% ipython --no-banner

In [1]: import numpy as np

In [2]: np.set_printoptions(precision=1, suppress=True, linewidth=100, floatmode="fixed")

In [3]: tidy = lambda a: np.round(a, 1) + 0

In [4]: E = np.load("out14.npy")

In [5]: E
Out[5]: 
array([[ 1, -2, -3],
       [ 1,  1, -3],
       [ 1,  0, -3]])

In [6]: # rank 2

In [7]: tidy(np.linalg.det(E[::-1]))
Out[7]: np.float64(0.0)

In [8]: tidy(np.linalg.eigvals(E))
Out[8]: array([-1.0+0.0j,  0.0+0.0j,  0.0+0.0j])

In [9]: tidy(np.linalg.det(2 * E)), tidy(np.linalg.det(E))
Out[9]: (np.float64(0.0), np.float64(0.0))

In [10]: np.kron(np.eye(2, dtype=int), E)
Out[10]: 
array([[ 1, -2, -3,  0,  0,  0],
       [ 1,  1, -3,  0,  0,  0],
       [ 1,  0, -3,  0,  0,  0],
       [ 0,  0,  0,  1, -2, -3],
       [ 0,  0,  0,  1,  1, -3],
       [ 0,  0,  0,  1,  0, -3]])

In [11]: tidy(np.linalg.eigvals(E).sum().real)
Out[11]: np.float64(-1.0)

In [12]: X = np.load("sample11.npy")

In [13]: X
Out[13]: 
array([[21, 21,  7],
       [ 6,  6,  2],
       [24, 24,  8]])

In [14]: # columns 0 and 1 are equal

In [15]: W1 = np.array([[-4, -2, -3, 4], [-3, -5, 2, 2], [-2, -3, -2, 5]])

In [16]: beta = np.array([-2, 2, -1, 1])

In [17]: hid = np.maximum(X @ W1 + beta, 0)

In [18]: (hid > 0).mean(axis=0)
Out[18]: array([0.0, 0.0, 0.0, 1.0])

In [19]: hid
Out[19]: 
array([[  0,   0,   0, 162],
       [  0,   0,   0,  47],
       [  0,   0,   0, 185]])

In [20]: cent = np.array([[1, 1], [3, 2], [1, 3], [3, 3]])

In [21]: W1 @ cent
Out[21]: 
array([[ -1,  -5],
       [-10,  -1],
       [  2,   1]])

In [22]: hid @ cent
Out[22]: 
array([[486, 486],
       [141, 141],
       [555, 555]])

In [23]: arr = np.array([[3, 4, 5], [6, 7, 8], [9, 10, 11], [12, 13, 14]])

In [24]: arr
Out[24]: 
array([[ 3,  4,  5],
       [ 6,  7,  8],
       [ 9, 10, 11],
       [12, 13, 14]])

In [25]: U, sig, VT = np.linalg.svd(arr, full_matrices=False)

In [26]: tidy(sig / sig[0])
Out[26]: array([1.0, 0.0, 0.0])

In [27]: tidy(VT @ VT.T)
Out[27]: 
array([[1.0, 0.0, 0.0],
       [0.0, 1.0, 0.0],
       [0.0, 0.0, 1.0]])

In [28]: tidy(np.sqrt((sig ** 2).sum())), tidy(np.linalg.norm(arr))
Out[28]: (np.float64(31.8), np.float64(31.8))

In [29]: np.abs(U[:, 0]).round(6).argmax()
Out[29]: np.int64(3)

In [30]: tidy(U.T @ arr @ VT.T)
Out[30]: 
array([[31.8,  0.0,  0.0],
       [ 0.0,  1.0,  0.0],
       [ 0.0,  0.0,  0.0]])

In [31]: tidy(U.T @ U)
Out[31]: 
array([[1.0, 0.0, 0.0],
       [0.0, 1.0, 0.0],
       [0.0, 0.0, 1.0]])
